% python3 -q
>>> import numpy as np
>>> from numpy import linalg as LA
>>> np.set_printoptions(suppress=True, linewidth=200)
>>> rd = lambda a: np.round(a, 4) + 0
>>> X = np.load("out12.npy")
>>> print(rd(X))
[[ 0.4974 -0.7897 -0.359 ]
 [-0.7897 -0.241  -0.5641]
 [-0.359  -0.5641  0.7436]]
>>> rng = np.random.default_rng(5240)
>>> labels = rng.permutation(3)
>>> print(labels)
[0 2 1]
>>> other = X[labels][:, labels]
>>> print(rd(np.diag(other)))
[ 0.4974  0.7436 -0.241 ]
>>> print(rd(np.sort(np.abs(LA.eigvals(other)))))
[1. 1. 1.]
>>> r0 = np.array([1, 1])
>>> print(rd(np.polyval(r0, X[0])))
[1.4974 0.2103 0.641 ]
>>> print(rd(np.cross(X[0, :3], X[2, :3])))
[-0.7897 -0.241  -0.5641]
>>> print(rd(np.convolve(X[0], r0)))
[ 0.4974 -0.2923 -1.1487 -0.359 ]
>>> x0 = np.array([0, 2, -2])
>>> print(rd(X.T @ (X @ x0)))
[ 0.  2. -2.]
>>> print(rd(LA.norm(x0)), rd(LA.norm(X @ x0)))
2.8284 2.8284
>>> print(rd(LA.det(X)))
-1.0
>>> print(3 - LA.matrix_rank(X - np.eye(3), tol=1e-8))
2
>>> ev, vecs = LA.eig(X)
>>> print(rd(np.prod(ev)))
-1.0
>>> print(rd(ev))
[ 1. -1.  1.]
>>> print(rd(X @ vecs[:, 0] - ev[0] * vecs[:, 0]))
[0. 0. 0.]
>>> print(rd(np.sort(LA.eigvals(X @ X))))
[1. 1. 1.]
>>> ev, vecs = LA.eigh(X)
>>> x0 = np.array([1, -1, -3])
>>> print(rd(x0 @ X @ x0 / (x0 @ x0)), ev[0], ev[-1])
0.6634 -1.0 1.0
>>> print(rd(x0 @ X @ x0))
7.2974
>>> mat = np.array([[0.0, 0.0, 0.0, 0.0, 0.0],
...     [0.0, 0.0, 0.0, 0.0, 0.0],
...     [0.0, 0.0, 0.0, 0.0, 1.0],
...     [0.0, 0.0, 0.0, 0.0, -2.0],
...     [0.0, 0.0, 1.0, -2.0, 0.0]])
>>> print(rd(mat @ LA.pinv(mat) @ mat))
[[ 0.  0.  0.  0.  0.]
 [ 0.  0.  0.  0.  0.]
 [ 0.  0.  0.  0.  1.]
 [ 0.  0.  0.  0. -2.]
 [ 0.  0.  1. -2.  0.]]
>>> print(LA.lstsq(mat[:-1].T, mat[-1])[2])
1
>>> print(np.unique(mat.round(6), axis=0).shape)
(4, 5)
>>> x0 = np.array([3, 3, 3, 1, 1])
>>> h1 = np.maximum(mat @ x0, 0)
>>> print(h1)
[0. 0. 1. 0. 1.]
>>> print(rd(np.tanh(mat @ x0)))
[ 0.      0.      0.7616 -0.964   0.7616]
>>> print(np.flatnonzero(h1 > 1e-9))
[2 4]
>>> print(mat.T @ h1)
[ 0.  0.  1. -2.  1.]
>>> print(np.maximum(mat @ (3 * x0), 0))
[0. 0. 3. 0. 3.]
>>> t = np.radians(36)
>>> R = np.eye(5)
>>> R[2, 2] = R[3, 3] = np.cos(t)
>>> R[2, 3], R[3, 2] = -np.sin(t), np.sin(t)
>>> print(rd(R))
[[ 1.      0.      0.      0.      0.    ]
 [ 0.      1.      0.      0.      0.    ]
 [ 0.      0.      0.809  -0.5878  0.    ]
 [ 0.      0.      0.5878  0.809   0.    ]
 [ 0.      0.      0.      0.      1.    ]]
>>> other = mat @ R.T
>>> print(rd(LA.svd(mat, compute_uv=False)), rd(LA.svd(other, compute_uv=False)))
[2.2361 2.2361 0.     0.     0.    ] [2.2361 2.2361 0.     0.     0.    ]
>>> print(rd(np.abs(other - mat).max(axis=0)))
[0.     0.     0.9846 0.9698 0.    ]
>>> print(rd(other))
[[ 0.      0.      0.      0.      0.    ]
 [ 0.      0.      0.      0.      0.    ]
 [ 0.      0.      0.      0.      1.    ]
 [ 0.      0.      0.      0.     -2.    ]
 [ 0.      0.      1.9846 -1.0302  0.    ]]
>>> print(mat @ mat)
[[ 0.  0.  0.  0.  0.]
 [ 0.  0.  0.  0.  0.]
 [ 0.  0.  1. -2.  0.]
 [ 0.  0. -2.  4.  0.]
 [ 0.  0.  0.  0.  5.]]
>>> print(rd(np.sort(LA.eigvals(mat).real)))
[-2.2361  0.      0.      0.      2.2361]
>>> print(LA.cond(mat) > 100)
True
>>> print(np.argsort(-LA.norm(mat, axis=0).round(6), kind="stable")[:3])
[4 3 2]
>>> print(LA.matrix_rank(mat, rtol=0.1))
2
>>> M = np.loadtxt("test19.csv", delimiter=",")
>>> print(rd(M))
[[ 0.8636 -0.3182 -0.2273 -0.3182]
 [-0.3182  0.2576 -0.5303 -0.7424]
 [-0.2273 -0.5303  0.6212 -0.5303]
 [-0.3182 -0.7424 -0.5303  0.2576]]
>>> other = np.array([[-4, -5, -1], [1, 3, -3]])
>>> Z = np.kron(other, M)
>>> print(rd(LA.norm(Z, 2)), rd(LA.norm(other, 2) * LA.norm(M, 2)))
7.0855 7.0855
>>> print(LA.matrix_rank(Z))
8
>>> print(Z.shape)
(8, 12)
>>> r0 = np.array([4, 2, 7, -4])
>>> other = M + np.outer(r0, np.eye(4)[3])
>>> print(rd(other))
[[ 0.8636 -0.3182 -0.2273  3.6818]
 [-0.3182  0.2576 -0.5303  1.2576]
 [-0.2273 -0.5303  0.6212  6.4697]
 [-0.3182 -0.7424 -0.5303 -3.7424]]
>>> print(LA.matrix_rank(LA.inv(other) - LA.inv(M), tol=1e-8))
1
>>> print(rd(LA.det(other) / LA.det(M)), rd(1 + LA.solve(M, r0)[3]))
-6.5 -6.5
>>> W = np.array([[6, 4, 4], [1, 2, 6], [7, 5, 3], [2, 1, 3]])
>>> b = np.array([0, 2, 1])
>>> hid = np.maximum(other @ W + b, 0)
>>> print((hid > 0).mean(axis=0))
[0.5  0.5  0.75]
>>> Z = np.array([[0, -2, -1], [1, -2, -1], [-3, -1, -1]])
>>> print(W @ Z)
[[ -8 -24 -14]
 [-16 -12  -9]
 [ -4 -27 -15]
 [ -8  -9  -6]]
>>> print((hid @ Z).round(6).argmax(axis=1))
[2 1 2 0]
>>> print(np.all(LA.eigvalsh(M) > 0))
False
>>> K = np.loadtxt("m.csv", delimiter=",")
>>> print(K)
[[-0.9543 -6.0112  4.694   6.397 ]
 [ 7.8102  3.5546 -2.9806  4.1811]
 [ 2.1969  2.0538 -1.4696 -9.4231]
 [-4.0278  1.4799 -4.6487  7.7444]
 [-9.3506 -0.236  -2.262   2.7191]
 [-2.9844 -5.2461  7.3887  2.9965]
 [-6.5095 -2.4523  6.657   2.7014]
 [ 5.1669  6.0029 -4.5795  4.0369]
 [-3.4126  7.9103 -4.2951 -2.7079]
 [-1.409  -0.8596  9.0795  3.8522]
 [-7.8202 -0.8189 -3.6706 -4.9699]
 [-7.2663  1.4777 -2.7064  6.1395]
 [-7.89   -5.1295  3.3186 -0.6508]
 [ 4.6402 -3.6363 -7.7389  2.3143]
 [ 5.6746  7.3825 -3.628   0.3682]
 [ 6.1922  2.2135  6.7855 -3.2731]
 [-8.2178 -2.198   4.7675 -2.2151]
 [ 4.2849  7.8972  0.9719 -4.2813]
 [-7.8275  5.4831  2.7915  0.9341]
 [-3.3639  3.7573  5.6814 -6.503 ]
 [ 4.512  -1.8176 -3.3724 -8.0601]
 [ 4.3198 -0.2123 -7.6211 -4.818 ]
 [ 9.7927  1.2612 -0.4135  1.5305]]
>>> other = K + rng.integers(-2, 3, (23, 1)) @ rng.integers(-2, 3, (1, 4))
>>> print(rd(other))
[[  1.0457  -7.0112   5.694    6.397 ]
 [ 11.8102   1.5546  -0.9806   4.1811]
 [  2.1969   2.0538  -1.4696  -9.4231]
 [ -0.0278  -0.5201  -2.6487   7.7444]
 [-13.3506   1.764   -4.262    2.7191]
 [ -0.9844  -6.2461   8.3887   2.9965]
 [ -4.5095  -3.4523   7.657    2.7014]
 [  9.1669   4.0029  -2.5795   4.0369]
 [ -7.4126   9.9103  -6.2951  -2.7079]
 [ -1.409   -0.8596   9.0795   3.8522]
 [ -5.8202  -1.8189  -2.6706  -4.9699]
 [ -5.2663   0.4777  -1.7064   6.1395]
 [ -5.89    -6.1295   4.3186  -0.6508]
 [  0.6402  -1.6363  -9.7389   2.3143]
 [  7.6746   6.3825  -2.628    0.3682]
 [  8.1922   1.2135   7.7855  -3.2731]
 [ -8.2178  -2.198    4.7675  -2.2151]
 [  6.2849   6.8972   1.9719  -4.2813]
 [ -7.8275   5.4831   2.7915   0.9341]
 [ -5.3639   4.7573   4.6814  -6.503 ]
 [  8.512   -3.8176  -1.3724  -8.0601]
 [  4.3198  -0.2123  -7.6211  -4.818 ]
 [ 13.7927  -0.7388   1.5865   1.5305]]
>>> print(rd(LA.svd(other - K, compute_uv=False)))
[15.8745  0.      0.      0.    ]
>>> print(LA.matrix_rank(other - K, tol=1e-8))
1
>>> t = rng.uniform(0, 2 * np.pi, 22)
>>> q, _ = LA.qr(np.array([[0.9, -0.5], [0.6, 0.2], [0.1, 0.2], [-1.6, -1.0]]))
>>> W0 = 20 * np.c_[np.cos(t), np.sin(t)] @ q.T
>>> print(rd(W0))
[[ 17.0733   5.324   -1.0059  -8.8964]
 [ -8.9664   3.381    3.4881 -17.2048]
 [ 10.4464  -2.9156  -3.5734  16.4196]
 [-18.9049  -1.5676   3.1874  -5.476 ]
 [-13.0326  -6.0716  -0.1942  13.9014]
 [ 16.2635   5.5591  -0.7245 -10.2014]
 [-18.1754  -0.8523   3.3782  -7.5838]
 [ 16.6879  -0.1956  -3.5704  10.4273]
 [ -2.8571  -5.7807  -2.1747  18.8067]
 [  5.6551   6.0487   1.7202 -18.1238]
 [-17.7603  -0.5227   3.4496  -8.5088]
 [-16.9549   0.0302   3.5468  -9.9975]
 [ -8.3069   3.5739   3.4431 -17.5033]
 [ -3.707    4.7087   3.0286 -18.8392]
 [ -7.6337  -6.1632  -1.3628  17.3748]
 [  9.0249  -3.3635  -3.4919  17.1769]
 [-11.8163  -6.1555  -0.4878  14.9079]
 [ 11.033   -2.7174  -3.6006  16.06  ]
 [-17.6174  -0.4175   3.4703  -8.7983]
 [ 19.4893   2.5398  -2.8433   2.3735]
 [ 17.6192   5.1225  -1.2162  -7.8642]
 [  3.4115   5.8431   2.0891 -18.7044]]
>>> U, sigma, VT = LA.svd(W0)
>>> print(np.argmax(sigma[:-1] / (sigma[1:] + 1e-6)) + 1)
2
>>> print(rd(sigma))
[70.7916 61.5512  0.      0.    ]
>>> other = U[:, :2] @ np.diag(sigma[:2]) @ VT[:2]
>>> print(LA.matrix_rank(other))
2
>>> print(rd(other))
[[ 17.0733   5.324   -1.0059  -8.8964]
 [ -8.9664   3.381    3.4881 -17.2048]
 [ 10.4464  -2.9156  -3.5734  16.4196]
 [-18.9049  -1.5676   3.1874  -5.476 ]
 [-13.0326  -6.0716  -0.1942  13.9014]
 [ 16.2635   5.5591  -0.7245 -10.2014]
 [-18.1754  -0.8523   3.3782  -7.5838]
 [ 16.6879  -0.1956  -3.5704  10.4273]
 [ -2.8571  -5.7807  -2.1747  18.8067]
 [  5.6551   6.0487   1.7202 -18.1238]
 [-17.7603  -0.5227   3.4496  -8.5088]
 [-16.9549   0.0302   3.5468  -9.9975]
 [ -8.3069   3.5739   3.4431 -17.5033]
 [ -3.707    4.7087   3.0286 -18.8392]
 [ -7.6337  -6.1632  -1.3628  17.3748]
 [  9.0249  -3.3635  -3.4919  17.1769]
 [-11.8163  -6.1555  -0.4878  14.9079]
 [ 11.033   -2.7174  -3.6006  16.06  ]
 [-17.6174  -0.4175   3.4703  -8.7983]
 [ 19.4893   2.5398  -2.8433   2.3735]
 [ 17.6192   5.1225  -1.2162  -7.8642]
 [  3.4115   5.8431   2.0891 -18.7044]]
>>> print(rd(LA.norm(W0 - other) / LA.norm(W0)))
0.0
>>> print(rd(LA.norm(W0 - other, 2)), rd(sigma[2]))
0.0 0.0
